In [1]: import numpy as np

In [2]: from numpy import linalg as LA

In [3]: np.set_printoptions(precision=2, suppress=True, linewidth=100, floatmode="fixed")

In [4]: out = np.array([[3, 2], [-2, 0]])

In [5]: basis = np.array([[2, 5], [5, 0]])

In [6]: arr = np.block([[out, np.zeros((2, 2))], [np.zeros((2, 2)), basis]])

In [7]: print(arr)
[[ 3.00  2.00  0.00  0.00]
 [-2.00  0.00  0.00  0.00]
 [ 0.00  0.00  2.00  5.00]
 [ 0.00  0.00  5.00  0.00]]

In [8]: Q = arr.astype(float).copy()

In [9]: for j in range(4):
   ...:     Q[:, j] -= Q[:, :j] @ (Q[:, :j].T @ Q[:, j])
   ...:     Q[:, j] /= LA.norm(Q[:, j])
   ...: 

In [10]: print(np.round(Q.T @ Q, 2) + 0)
[[1.00 0.00 0.00 0.00]
 [0.00 1.00 0.00 0.00]
 [0.00 0.00 1.00 0.00]
 [0.00 0.00 0.00 1.00]]

In [11]: proj = np.triu(np.array([[3, -2, -3, 1], [-3, -2, 2, 2], [-3, -1, -3, 2], [-3, -2, 3, 2]]), 1) + np.eye(4)

In [12]: out = proj @ arr @ LA.inv(proj)

In [13]: print(proj @ arr - arr @ proj)
[[  4.00   6.00   4.00 -22.00]
 [  0.00  -4.00   8.00  12.00]
 [  0.00   0.00  10.00  -4.00]
 [  0.00   0.00   0.00 -10.00]]

In [14]: print(np.poly(out))
[   1.00   -5.00  -15.00   67.00 -100.00]

In [15]: print(round(LA.det(out), 2))
-100.0

In [16]: print(LA.matrix_rank(out))
4

In [17]: x = np.array([-1, 1, 1, 0])

In [18]: h1 = np.maximum(arr @ x, 0)

In [19]: print(np.maximum(arr @ x, 0) - np.maximum(-arr @ x, 0))
[-1.00  2.00  2.00  5.00]

In [20]: print(arr * (h1 > 1e-9)[:, None])
[[ 0.00  0.00  0.00  0.00]
 [-2.00  0.00  0.00  0.00]
 [ 0.00  0.00  2.00  5.00]
 [ 0.00  0.00  5.00  0.00]]
